% python3 -q
>>> import numpy as np
>>> import numpy.linalg as la
>>> np.set_printoptions(precision=3, suppress=True, linewidth=100, floatmode="fixed")
>>> E = np.loadtxt("sample17.csv", delimiter=",")
>>> E
array([[  5.000,   5.000,  -5.000,  -5.000],
       [  0.000,   3.000,   0.000,  -3.000],
       [ -5.000,  -5.000, -10.000, -10.000],
       [  0.000,  -3.000,   0.000,  -6.000]])
>>> np.diff(E, axis=0)
array([[ -5.000,  -2.000,   5.000,   2.000],
       [ -5.000,  -8.000, -10.000,  -7.000],
       [  5.000,   2.000,  10.000,   4.000]])
>>> E.mean(axis=0)
array([ 0.000,  0.000, -3.750, -6.000])
>>> A2 = E[0, 0] * E[1:] - np.outer(E[1:, 0], E[0])
>>> A2
array([[  0.000,  15.000,   0.000, -15.000],
       [  0.000,   0.000, -75.000, -75.000],
       [  0.000, -15.000,   0.000, -30.000]])
>>> E[:, 0] / E[0, 0]
array([ 1.000,  0.000, -1.000,  0.000])
>>> np.flatnonzero(~A2.round(6).any(axis=1))
array([], dtype=int64)
>>> la.matrix_rank(A2), la.matrix_rank(E)
(np.int64(3), np.int64(4))
>>> np.kron(np.eye(2, dtype=int), E)
array([[  5.000,   5.000,  -5.000,  -5.000,   0.000,   0.000,  -0.000,  -0.000],
       [  0.000,   3.000,   0.000,  -3.000,   0.000,   0.000,   0.000,  -0.000],
       [ -5.000,  -5.000, -10.000, -10.000,  -0.000,  -0.000,  -0.000,  -0.000],
       [  0.000,  -3.000,   0.000,  -6.000,   0.000,  -0.000,   0.000,  -0.000],
       [  0.000,   0.000,  -0.000,  -0.000,   5.000,   5.000,  -5.000,  -5.000],
       [  0.000,   0.000,   0.000,  -0.000,   0.000,   3.000,   0.000,  -3.000],
       [ -0.000,  -0.000,  -0.000,  -0.000,  -5.000,  -5.000, -10.000, -10.000],
       [  0.000,  -0.000,   0.000,  -0.000,   0.000,  -3.000,   0.000,  -6.000]])
>>> round(float(la.norm(E[2] - E[3])), 3)
12.042
>>> round(la.norm(E[2], 1), 3), round(float(la.norm(E[2], np.inf)), 3)
(np.float64(30.0), 10.0)
>>> np.round(la.norm(E, "nuc"), 3)
np.float64(34.015)
>>> round(la.norm(E) ** 2 / la.norm(E, 2) ** 2, 3)
np.float64(1.419)
